In [1]: import numpy as np

In [2]: np.set_printoptions(precision=2, suppress=True, linewidth=200, sign=" ")

In [3]: rnd = lambda a: np.round(a, 2) + 0

In [4]: m1 = np.loadtxt("a.csv", delimiter=",")

In [5]: print(m1)
[[ 0.  3.  0.  0.  0.  0.  0.]
 [ 0.  0.  0. -1.  0.  0.  0.]
 [ 0.  0.  0.  0.  0.  2.  0.]
 [-1.  0.  0.  0.  0.  0.  0.]
 [ 0.  0.  0.  0.  0.  0.  0.]
 [ 0.  0. -2.  0.  0.  0.  0.]
 [ 0.  0.  0.  0. -3.  0.  0.]]

In [6]: print((m1 - m1.T) / 2)
[[ 0.   1.5  0.   0.5  0.   0.   0. ]
 [-1.5  0.   0.  -0.5  0.   0.   0. ]
 [ 0.   0.   0.   0.   0.   2.   0. ]
 [-0.5  0.5  0.   0.   0.   0.   0. ]
 [ 0.   0.   0.   0.   0.   0.   1.5]
 [ 0.   0.  -2.   0.   0.   0.   0. ]
 [ 0.   0.   0.   0.  -1.5  0.   0. ]]

In [7]: print(np.allclose(m1, m1.T))
False

In [8]: print(np.trace(m1))
0.0

In [9]: print(rnd(np.linalg.det(m1)))
0.0

In [10]: r0 = np.array([-1, 3, -1])

In [11]: print(np.array([np.convolve(row, r0, "same") for row in m1]))
[[-3.  9. -3.  0.  0.  0.  0.]
 [ 0.  0.  1. -3.  1.  0.  0.]
 [ 0.  0.  0.  0. -2.  6. -2.]
 [-3.  1.  0.  0.  0.  0.  0.]
 [ 0.  0.  0.  0.  0.  0.  0.]
 [ 0.  2. -6.  2.  0.  0.  0.]
 [ 0.  0.  0.  3. -9.  3.  0.]]

In [12]: print(np.convolve(m1[2], r0))
[ 0.  0.  0.  0.  0. -2.  6. -2.  0.]

In [13]: print(np.polyval(r0, m1[2]))
[-1. -1. -1. -1. -1.  1. -1.]

In [14]: A = np.loadtxt("layer7.csv", delimiter=",")

In [15]: print(A)
[[ 0.  0.  0.  0.  1.  0.  0.  0.  0.  0.  0.  0.  0.]
 [ 1.  0.  0.  0.  0.  0.  0.  0.  0.  0.  0.  0.  0.]
 [ 0.  0.  0.  0.  0.  0.  0.  0.  1.  0.  0.  0.  0.]
 [ 0.  0.  0.  0.  0.  0.  0.  0.  0.  0.  1.  0.  0.]
 [ 0.  0.  0.  0.  0.  0.  0.  1.  0.  0.  0.  0.  0.]
 [ 0.  0.  0.  0.  0.  0.  0.  0.  0.  1.  0.  0.  0.]
 [ 0.  0.  0.  1.  0.  0.  0.  0.  0.  0.  0.  0.  0.]
 [ 0.  0.  0.  0.  0.  0.  1.  0.  0.  0.  0.  0.  0.]
 [ 0.  0.  1.  0.  0.  0.  0.  0.  0.  0.  0.  0.  0.]
 [ 0.  1.  0.  0.  0.  0.  0.  0.  0.  0.  0.  0.  0.]
 [ 0.  0.  0.  0.  0.  1.  0.  0.  0.  0.  0.  0.  0.]
 [ 0.  0.  0.  0.  0.  0.  0.  0.  0.  0.  0.  1.  0.]
 [ 0.  0.  0.  0.  0.  0.  0.  0.  0.  0.  0.  0.  1.]]

In [16]: print(A[:, 4] @ A[:, 0])
0.0

In [17]: print(rnd(np.linalg.svd(A, compute_uv=False)))
[ 1.  1.  1.  1.  1.  1.  1.  1.  1.  1.  1.  1.  1.]

In [18]: print(rnd(np.abs(np.linalg.eigvals(A)).max()))
1.0

In [19]: np.linalg.determinant(A)
Traceback (most recent call last):
  Cell In[19], line 1
    np.linalg.determinant(A)
AttributeError: module 'numpy.linalg' has no attribute 'determinant'


In [20]: print(np.trace(A))
2.0

In [21]: print(rnd(np.linalg.det(A)))
-1.0

In [22]: W0 = np.load("arr.npy")

In [23]: print(W0)
[[ 0  1  1  1]
 [ 1  0  0  0]
 [ 1  0  0  1]
 [ 1  0  1  0]]

In [24]: # equal to its transpose

In [25]: x0 = np.array([1, 1, 0, 3, -2, 0, 3, 2, -1, 2, -2, 1, -3])

In [26]: y = A @ x0

In [27]: c, lr = np.zeros(13), 1 / np.linalg.norm(A, 2) ** 2

In [28]: for i in range(250):
    ...:     c -= lr * A.T @ (A @ c - y)
    ...:     if i % 50 == 0: print(i, round(np.linalg.norm(A @ c - y), 2))
    ...: 
0 0.0
50 0.0
100 0.0
150 0.0
200 0.0

In [29]: print(rnd(np.linalg.cond(A)))
1.0

In [30]: F = np.loadtxt("case16.csv", delimiter=",")

In [31]: print(F)
[[ -2.28  -0.02   8.89 -12.22 -10.3 ]
 [  4.34  -0.27   0.37   2.74  -4.89]
 [ -0.47  -2.84  -0.57   2.16  -0.26]
 [  0.57   1.18   5.67  -7.09  -7.95]
 [ -1.97   2.78   5.12  -7.61  -3.42]
 [ -2.52   7.27   3.99  -8.18   1.86]
 [ -1.44   5.57   6.17  -8.45  -2.78]
 [  6.54   1.29  -0.19   1.68  -6.59]
 [  3.32  -1.55  -1.86  10.06   1.04]
 [ -2.57   0.29  -5.06   1.3    7.65]
 [ -3.16  -0.24   7.12 -13.62  -8.49]
 [ -5.58  -7.27   2.24 -11.42  -6.51]
 [ -0.12   5.94  -0.73  -5.51   2.56]
 [  4.65   5.87  -4.18   7.07   5.82]
 [ -2.04   0.09   0.25   0.94   3.33]
 [  0.52  -1.61   5.93   1.45  -5.59]
 [  1.13  -5.68  -6.95   2.03   0.18]
 [  1.49  -0.01  -1.34   2.67   0.56]
 [  0.42  -1.23  -3.71   8.29   5.74]
 [  2.87  -4.22  -8.02   9.43   4.23]
 [ -0.95   5.79   2.7   -7.03   0.1 ]
 [  0.07   8.74   4.78   0.35   3.93]
 [ -5.47  -2.98   1.97  -3.47   1.48]]

In [32]: x0 = np.array([2, 1, 0, 2, 3])

In [33]: h = np.maximum(F @ x0, 0)

In [34]: print(np.flatnonzero(h > 1e-9))
[  8   9  12  13  14  16  17  18  19  21]

In [35]: print(rnd(np.tanh(F @ x0)))
[-1.   -0.65 -0.24 -1.   -1.   -1.   -1.   -0.97  1.    1.   -1.   -1.    0.98  1.    1.   -1.    0.83  1.    1.    1.   -1.    1.   -1.  ]

In [36]: print(rnd(np.maximum(F @ (3 * x0), 0)))
[   0.      0.      0.      0.      0.      0.      0.      0.     84.99   62.1     0.      0.      7.08  140.31   23.64    0.      3.54   29.97  100.23   99.21    0.     64.11    0.  ]

In [37]: C2 = np.cov(F, rowvar=False)

In [38]: print(rnd(np.corrcoef(F.T)))
[[ 1.    0.12 -0.43  0.68  0.09]
 [ 0.12  1.    0.34 -0.19  0.21]
 [-0.43  0.34  1.   -0.77 -0.69]
 [ 0.68 -0.19 -0.77  1.    0.61]
 [ 0.09  0.21 -0.69  0.61  1.  ]]

In [39]: print(rnd(F.std(axis=0)))
[ 3.    4.11  4.52  6.89  4.98]

In [40]: Xs = (F - F.mean(axis=0)) / F.std(axis=0)

In [41]: print(rnd(Xs.std(axis=0)))
[ 1.  1.  1.  1.  1.]

In [42]: print(np.argwhere(np.abs(Xs) > 2))
[[ 7  0]]

In [43]: c = np.linalg.lstsq(np.delete(Xs, 2, axis=1), Xs[:, 2])[0]

In [44]: print(rnd(c))
[-1.17  1.    1.11 -1.47]

In [45]: print(rnd(1 - np.var(Xs[:, 2] - np.delete(Xs, 2, axis=1) @ c)))
1.0

In [46]: X = np.loadtxt("dump.csv", delimiter=",")

In [47]: print(X)
[[  5.   0.   0.   0.   0.   0.   0.   0.   0.   0.   0.   0.   0.]
 [  0.   5.   0.   0.   0.   0.   0.   0.   0.   0.   0.   0.   0.]
 [  0.   0.   9.   4.   6.   6.   4.   6.   4.   4.   0.   0.   6.]
 [  0.   0.   4.   9.   6.   6.   4.   6.   4.   4.   0.   0.   6.]
 [  0.   0.   6.   6.  14.   9.   6.   9.   6.   6.   0.   0.   9.]
 [  0.   0.   6.   6.   9.  14.   6.   9.   6.   6.   0.   0.   9.]
 [  0.   0.   4.   4.   6.   6.   9.   6.   4.   4.   0.   0.   6.]
 [  0.   0.   6.   6.   9.   9.   6.  14.   6.   6.   0.   0.   9.]
 [  0.   0.   4.   4.   6.   6.   4.   6.   9.   4.   0.   0.   6.]
 [  0.   0.   4.   4.   6.   6.   4.   6.   4.   9.   0.   0.   6.]
 [  0.   0.   0.   0.   0.   0.   0.   0.   0.   0.   5.   0.   0.]
 [  0.   0.   0.   0.   0.   0.   0.   0.   0.   0.   0.   5.   0.]
 [  0.   0.   6.   6.   9.   9.   6.   9.   6.   6.   0.   0.  14.]]

In [48]: # equal to its transpose

In [49]: O, V = np.linalg.qr(X[:, :1])[0], np.linalg.qr(X[:, 1:])[0]

In [50]: sig = np.linalg.svd(O.T @ V, compute_uv=False)

In [51]: print(rnd(np.linalg.norm(O @ O.T - V @ V.T, 2)))
1.0

In [52]: print(rnd(sig))
[ 0.]

In [53]: print(rnd(np.degrees(np.arccos(sig.clip(0, 1)))))
[ 90.]

In [54]: print((sig > 0.9).sum())
0

In [55]: C2 = A.T @ A

In [56]: print(rnd(np.linalg.eigvalsh(C2)[::-1]))
[ 1.  1.  1.  1.  1.  1.  1.  1.  1.  1.  1.  1.  1.]

In [57]: print(np.linalg.matrix_rank(C2))
13

In [58]: print(np.allclose(C2, C2.T))
True

In [59]: print(round(np.log10(np.linalg.cond(X))))
1

In [60]: print(rnd(np.linalg.norm(X, 2) / np.linalg.norm(X)))
0.96

In [61]: print([round(float(x), 2) for x in np.linalg.svd(X, compute_uv=False)[:3]])
[61.0, 5.0, 5.0]

In [62]: print(rnd(np.abs(np.linalg.svd(X)[2][-1])))
[ 0.    0.    0.    0.56  0.05  0.17  0.56  0.2   0.11  0.42  0.    0.    0.33]

In [63]: print(np.linalg.matrix_rank(X, rtol=0.1))
1

In [64]: print(np.argsort(-np.linalg.norm(X, axis=0).round(6), kind="stable")[:3])
[ 4  5  7]

In [65]: K = np.loadtxt("mat.csv", delimiter=",")

In [66]: print(rnd(K))
[[ 1.    0.    0.    0.    0.    0.  ]
 [ 0.    1.    0.    0.    0.    0.  ]
 [ 0.    0.    1.    0.    0.    0.  ]
 [ 0.    0.    0.    0.81  0.   -0.59]
 [ 0.    0.    0.    0.    1.    0.  ]
 [ 0.    0.    0.    0.59  0.    0.81]]

In [67]: r0, g = K[0], K[5]

In [68]: print(r0 @ g)
0.0

In [69]: p = (r0 @ g) / (r0 @ r0) * r0

In [70]: print((g - p) @ r0)
0.0

In [71]: print(rnd(g - p))
[ 0.    0.    0.    0.59  0.    0.81]

In [72]: print(p)
[ 0.  0.  0.  0.  0.  0.]

In [73]: print(rnd(np.linalg.pinv(K)))
[[ 1.    0.    0.    0.    0.    0.  ]
 [ 0.    1.    0.    0.    0.    0.  ]
 [ 0.    0.    1.    0.    0.    0.  ]
 [ 0.    0.    0.    0.81  0.    0.59]
 [ 0.    0.    0.    0.    1.    0.  ]
 [ 0.    0.    0.   -0.59  0.    0.81]]

In [74]: print(rnd(K @ K.T))
[[ 1.  0.  0.  0.  0.  0.]
 [ 0.  1.  0.  0.  0.  0.]
 [ 0.  0.  1.  0.  0.  0.]
 [ 0.  0.  0.  1.  0.  0.]
 [ 0.  0.  0.  0.  1.  0.]
 [ 0.  0.  0.  0.  0.  1.]]

In [75]: print(rnd(K.T @ K))
[[ 1.  0.  0.  0.  0.  0.]
 [ 0.  1.  0.  0.  0.  0.]
 [ 0.  0.  1.  0.  0.  0.]
 [ 0.  0.  0.  1.  0.  0.]
 [ 0.  0.  0.  0.  1.  0.]
 [ 0.  0.  0.  0.  0.  1.]]
